$ python3 -q
>>> import numpy as np
>>> np.set_printoptions(precision=3, suppress=True, linewidth=160)
>>> rng = np.random.default_rng(88836)
>>> mat = np.eye(5, dtype=int)[rng.permutation(5)]
>>> print(mat)
[[1 0 0 0 0]
 [0 0 0 1 0]
 [0 1 0 0 0]
 [0 0 0 0 1]
 [0 0 1 0 0]]
>>> print((mat - mat.T) / 2)
[[ 0.   0.   0.   0.   0. ]
 [ 0.   0.  -0.5  0.5  0. ]
 [ 0.   0.5  0.   0.  -0.5]
 [ 0.  -0.5  0.   0.   0.5]
 [ 0.   0.   0.5 -0.5  0. ]]
>>> print(round(np.linalg.det(mat), 3))
-1.0
>>> print((mat + mat.T) / 2)
[[1.  0.  0.  0.  0. ]
 [0.  0.  0.5 0.5 0. ]
 [0.  0.5 0.  0.  0.5]
 [0.  0.5 0.  0.  0.5]
 [0.  0.  0.5 0.5 0. ]]
>>> print(np.trace(mat))
1
>>> M2 = mat / np.linalg.norm(mat, axis=1, keepdims=True)
>>> G = M2 @ M2.T
>>> print(np.degrees(np.arccos(np.clip(G[0, 3], -1, 1))))
90.0
>>> print((G - 2 * np.eye(5)).round(6).argmax(axis=1))
[1 0 0 0 0]
>>> E = np.load("block9.npy")
>>> print(E)
[[-0.163 -0.698  0.698]
 [-0.698  0.581  0.419]
 [ 0.698  0.419  0.581]]
>>> w, evecs = np.linalg.eigh(E)
>>> vec = np.array([-3, -1, 0])
>>> print(round(np.abs(E).sum(axis=1).max(), 3), round(float(np.abs(w).max()), 3))
1.698 1.0
>>> print(np.round(evecs * np.abs(w) @ evecs.T, 3) + 0)
[[1. 0. 0.]
 [0. 1. 0.]
 [0. 0. 1.]]
>>> print(round(vec @ E @ vec / (vec @ vec), 3), round(w[0], 3), w[-1])
-0.507 -1.0 1.0
>>> print(evecs * np.maximum(w, 0) @ evecs.T)
[[ 0.419 -0.349  0.349]
 [-0.349  0.791  0.209]
 [ 0.349  0.209  0.791]]
>>> blk = np.stack([E, 4 * E, E[::-1]])
>>> print(blk.shape)
(3, 3, 3)
>>> print(np.einsum("bij,cij->bc", blk, blk))
[[ 3. 12.  1.]
 [12. 48.  4.]
 [ 1.  4.  3.]]
>>> print((blk @ E.T).shape)
(3, 3, 3)
>>> print(np.linalg.matrix_rank(blk.reshape(3, -1)))
2
>>> M2 = np.linalg.inv(E)
>>> print((np.abs(M2) > 1e-9).astype(int))
[[1 1 1]
 [1 1 1]
 [1 1 1]]
>>> print(round(np.linalg.det(E) * np.linalg.det(M2), 3))
1.0
>>> M2 = np.array([[-8, 6, 2, -7], [3, 8, 3, 5], [-9, -9, 6, 9], [5, -2, 6, -4]])
>>> F = np.triu(M2)
>>> print(F)
[[-8  6  2 -7]
 [ 0  8  3  5]
 [ 0  0  6  9]
 [ 0  0  0 -4]]
>>> P = np.triu(np.array([[1, 2, 2, 0], [1, 1, 0, 1], [1, 2, 0, 1], [0, 0, 1, 0]]), 1) + np.eye(4)
>>> M2 = P @ F @ np.linalg.inv(P)
>>> print(np.linalg.matrix_rank(M2))
4
>>> print(M2)
[[ -8.  38.  36. -53.]
 [  0.   8.   3. -10.]
 [  0.   0.   6.  -1.]
 [  0.   0.   0.  -4.]]
>>> print(P @ F - F @ P)
[[  0.  32.  34.  20.]
 [  0.   0.   0. -15.]
 [  0.   0.   0. -10.]
 [  0.   0.   0.   0.]]
>>> print(mat.sum(axis=1))
[1 1 1 1 1]
>>> print(np.linalg.matrix_power(mat, 2))
[[1 0 0 0 0]
 [0 0 0 0 1]
 [0 0 0 1 0]
 [0 0 1 0 0]
 [0 1 0 0 0]]
>>> p = np.eye(5)[4]
>>> for _ in range(7):
...     p = p @ mat
...     print(p.round(3))
... 
[0. 0. 1. 0. 0.]
[0. 1. 0. 0. 0.]
[0. 0. 0. 1. 0.]
[0. 0. 0. 0. 1.]
[0. 0. 1. 0. 0.]
[0. 1. 0. 0. 0.]
[0. 0. 0. 1. 0.]
>>> z = rng.permutation(4)
>>> print(z)
[3 1 2 0]
>>> M2 = F[z][:, z]
>>> print(np.diag(M2))
[-4  8  6 -8]
>>> print(np.trace(M2))
2
>>> print(M2)
[[-4  0  0  0]
 [ 5  8  3  0]
 [ 9  0  6  0]
 [-7  6  2 -8]]
>>> print(np.round(np.linalg.det(M2), 3), round(np.linalg.det(F[z]), 3))
1536.0 -1536.0
>>> K = np.tril(np.array([[-3, -1, 3], [-3, 1, -2], [1, -2, -1]]), -1) + np.eye(3, dtype=int)
>>> print(K)
[[ 1  0  0]
 [-3  1  0]
 [ 1 -2  1]]
>>> P = np.triu(np.array([[3, 2, 3, 1, 0],
...     [5, 2, 4, 2, 4],
...     [0, 4, 3, 5, 3],
...     [4, 1, 5, 4, 0],
...     [4, 1, 1, 1, 5]]), 1) + np.eye(5)
>>> M2 = P @ mat @ np.linalg.inv(P)
>>> print(round(np.linalg.det(M2), 3))
-1.0
>>> print(np.trace(M2), np.trace(mat))
1.0 1
>>> print(np.round(np.poly(M2), 3) + 0)
[ 1. -1.  0.  0. -1.  1.]
>>> print(P @ mat - mat @ P)
[[ 0.  1. -3.  1.  1.]
 [ 0.  4.  4.  0.  2.]
 [ 0.  0. -1. -2.  1.]
 [ 0.  0.  0.  0.  0.]
 [ 0.  0.  0. -5. -3.]]
>>> print(np.round(np.linalg.norm(K, 2) / np.linalg.norm(K), 3))
0.911
>>> print(np.abs(np.linalg.svd(K)[2][-1]))
[0.146 0.492 0.859]
>>> print(np.linalg.matrix_rank(K, rtol=0.1))
2
>>> print(np.sort(np.abs(np.linalg.eigvals(K))))
[1. 1. 1.]
>>> print(K @ K)
[[ 1  0  0]
 [-6  1  0]
 [ 8 -4  1]]
>>> print((K + K.T) / 2)
[[ 1.  -1.5  0.5]
 [-1.5  1.  -1. ]
 [ 0.5 -1.   1. ]]
>>> M2 = np.array([[0, 1], [-3, 1], [3, -1]])
>>> print(M2.T @ K.T)
[[ 0 -3  9]
 [ 1 -2 -2]]
>>> print(np.einsum("ik,kj->ji", K, M2))
[[ 0 -3  9]
 [ 1 -2 -2]]
>>> print(np.einsum("ik,kj->ij", K, M2))
[[ 0  1]
 [-3 -2]
 [ 9 -2]]
>>> print(np.einsum("ij->j", K))
[-1 -1  1]
>>> arr = np.array([[4, 4, 4, 4, 4],
...     [4, 8, 8, 8, 8],
...     [4, 8, 12, 12, 12],
...     [4, 8, 12, 16, 16],
...     [4, 8, 12, 16, 20]])
>>> w, evecs = np.linalg.eigh(E)
>>> print(w)
[-1.  1.  1.]
>>> print(np.unique(w.round(6) + 0, return_counts=True)[1])
[1 2]
>>> print(np.linalg.eigvalsh(E @ E))
[1. 1. 1.]
>>> print(evecs @ np.diag(w) @ evecs.T)
[[-0.163 -0.698  0.698]
 [-0.698  0.581  0.419]
 [ 0.698  0.419  0.581]]
>>> w, evecs = np.linalg.eigh(arr)
>>> print(np.abs(evecs[:, -1]).round(6).argmax())
4
>>> print(np.round(evecs.T @ evecs, 3) + 0)
[[1. 0. 0. 0. 0.]
 [0. 1. 0. 0. 0.]
 [0. 0. 1. 0. 0.]
 [0. 0. 0. 1. 0.]
 [0. 0. 0. 0. 1.]]
>>> print(np.linalg.eigvalsh(arr @ arr))
[   1.18     1.997    5.438   33.579 2437.807]
>>> print(w)
[ 1.086  1.413  2.332  5.795 49.374]
>>> print(evecs @ np.diag(w) @ evecs.T)
[[ 4.  4.  4.  4.  4.]
 [ 4.  8.  8.  8.  8.]
 [ 4.  8. 12. 12. 12.]
 [ 4.  8. 12. 16. 16.]
 [ 4.  8. 12. 16. 20.]]
>>> print(np.linalg.svd(arr, compute_uv=False))
[49.374  5.795  2.332  1.413  1.086]
>>> print(np.unique(w.round(6) + 0, return_counts=True)[1])
[1 1 1 1 1]
>>> print((w > 1e-8).sum(), (w < -1e-8).sum())
5 0
>>> print(np.round(np.linalg.norm(arr), 3))
49.8
>>> print(arr.sum(axis=1))
[20 36 48 56 60]
>>> print(np.abs(arr).max())
20
>>> print(np.linalg.svd(arr, compute_uv=False))
[49.374  5.795  2.332  1.413  1.086]
>>> print(np.linalg.matrix_rank(arr))
5
>>> print(arr - arr[0])
[[ 0  0  0  0  0]
 [ 0  4  4  4  4]
 [ 0  4  8  8  8]
 [ 0  4  8 12 12]
 [ 0  4  8 12 16]]
>>> print(arr.shape)
(5, 5)
>>> print(np.count_nonzero(arr))
25
>>> print(np.unravel_index(np.abs(arr).argmax(), arr.shape))
(np.int64(4), np.int64(4))
>>> print(np.diff(arr, axis=0))
[[0 4 4 4 4]
 [0 0 4 4 4]
 [0 0 0 4 4]
 [0 0 0 0 4]]
>>> print(arr.mean(axis=0))
[ 4.   7.2  9.6 11.2 12. ]
>>> M2 = arr / np.sqrt((arr ** 2).mean(axis=1, keepdims=True))
>>> print(arr - arr.mean(axis=1, keepdims=True))
[[ 0.   0.   0.   0.   0. ]
 [-3.2  0.8  0.8  0.8  0.8]
 [-5.6 -1.6  2.4  2.4  2.4]
 [-7.2 -3.2  0.8  4.8  4.8]
 [-8.  -4.   0.   4.   8. ]]
>>> print(M2[3])
[0.33  0.659 0.989 1.319 1.319]
>>> data = np.loadtxt("arr.csv", delimiter=",")
>>> print(data)
[[ -3.  -2.   2.]
 [-10.  -7.  -3.]
 [-15.  -3.   4.]
 [-16.  -7.  -5.]
 [-19. -16.  -9.]
 [-12. -16.  -9.]
 [-21. -23.  -2.]
 [-17. -18.   0.]
 [-26. -19.   3.]
 [-26. -18.   8.]
 [-17. -17.   2.]
 [-21. -17.   5.]
 [-15. -24.   7.]
 [ -6. -30.   5.]
 [  0. -24.  12.]
 [  2. -32.   3.]
 [  0. -23.   9.]
 [  6. -21.   5.]
 [  4. -21.   8.]
 [  4. -21.   8.]
 [ 12. -27.   9.]
 [ 20. -21.   8.]
 [ 17. -21.  16.]
 [  9. -27.  21.]
 [ 13. -19.  25.]
 [ 13. -22.  22.]]
>>> C = data[[18, 9]].astype(float)
>>> for _ in range(3):
...     z = np.linalg.norm(data[:, None] - C, axis=-1).argmin(axis=1)
...     C = np.array([data[z == j].mean(axis=0) for j in range(2)])
... 
>>> print(z)
[1 1 1 1 1 1 1 1 1 1 1 1 1 0 0 0 0 0 0 0 0 0 0 0 0 0]
>>> print(C[1] - C[0])
[-24.      9.385 -11.385]
>>> print(np.bincount(z))
[13 13]
>>> print(C)
[[  7.231 -23.769  11.615]
 [-16.769 -14.385   0.231]]
>>> print(np.abs(C[1] - C[0]).argmax())
0
>>> r0, g = data[18], data[14]
>>> print(r0 @ r0)
521.0
>>> p = (r0 @ g) / (r0 @ r0) * r0
>>> print(p)
[  4.607 -24.184   9.213]
>>> print(np.outer(r0, g))
[[   0.  -96.   48.]
 [  -0.  504. -252.]
 [   0. -192.   96.]]
>>> print(round(float(np.linalg.norm(r0 + g) ** 2 + np.linalg.norm(r0 - g) ** 2), 3))
2482.0
>>> print(round((g - p) @ r0, 3))
0.0
>>> M2 = data + rng.integers(-2, 3, (26, 2)) @ rng.integers(-2, 3, (2, 3))
>>> print(M2)
[[ -5.  -4.   3.]
 [-10.  -7.  -3.]
 [-14.  -2.   2.]
 [-17.  -8.  -3.]
 [-15. -12. -14.]
 [-12. -16. -12.]
 [-17. -19.  -7.]
 [-17. -18.   3.]
 [-26. -19.   3.]
 [-26. -18.   5.]
 [-17. -17.  -1.]
 [-19. -15.   7.]
 [-13. -22.   3.]
 [-12. -36.  11.]
 [ -5. -29.  16.]
 [  4. -30.  -1.]
 [  0. -23.  12.]
 [ 12. -15.  -1.]
 [  4. -21.   5.]
 [  4. -21.   8.]
 [  7. -32.  13.]
 [ 14. -27.  14.]
 [ 15. -23.  17.]
 [ 11. -25.  20.]
 [ 14. -18.  26.]
 [ 13. -22.  22.]]
>>> print(M2 - data)
[[-2. -2.  1.]
 [ 0.  0.  0.]
 [ 1.  1. -2.]
 [-1. -1.  2.]
 [ 4.  4. -5.]
 [ 0.  0. -3.]
 [ 4.  4. -5.]
 [ 0.  0.  3.]
 [ 0.  0.  0.]
 [ 0.  0. -3.]
 [ 0.  0. -3.]
 [ 2.  2.  2.]
 [ 2.  2. -4.]
 [-6. -6.  6.]
 [-5. -5.  4.]
 [ 2.  2. -4.]
 [ 0.  0.  3.]
 [ 6.  6. -6.]
 [ 0.  0. -3.]
 [ 0.  0.  0.]
 [-5. -5.  4.]
 [-6. -6.  6.]
 [-2. -2.  1.]
 [ 2.  2. -1.]
 [ 1.  1.  1.]
 [ 0.  0.  0.]]
>>> print(np.abs(M2 - data).sum(axis=1))
[ 5.  0.  4.  4. 13.  3. 13.  3.  0.  3.  3.  6.  8. 18. 14.  8.  3. 18.  3.  0. 14. 18.  5.  5.  3.  0.]
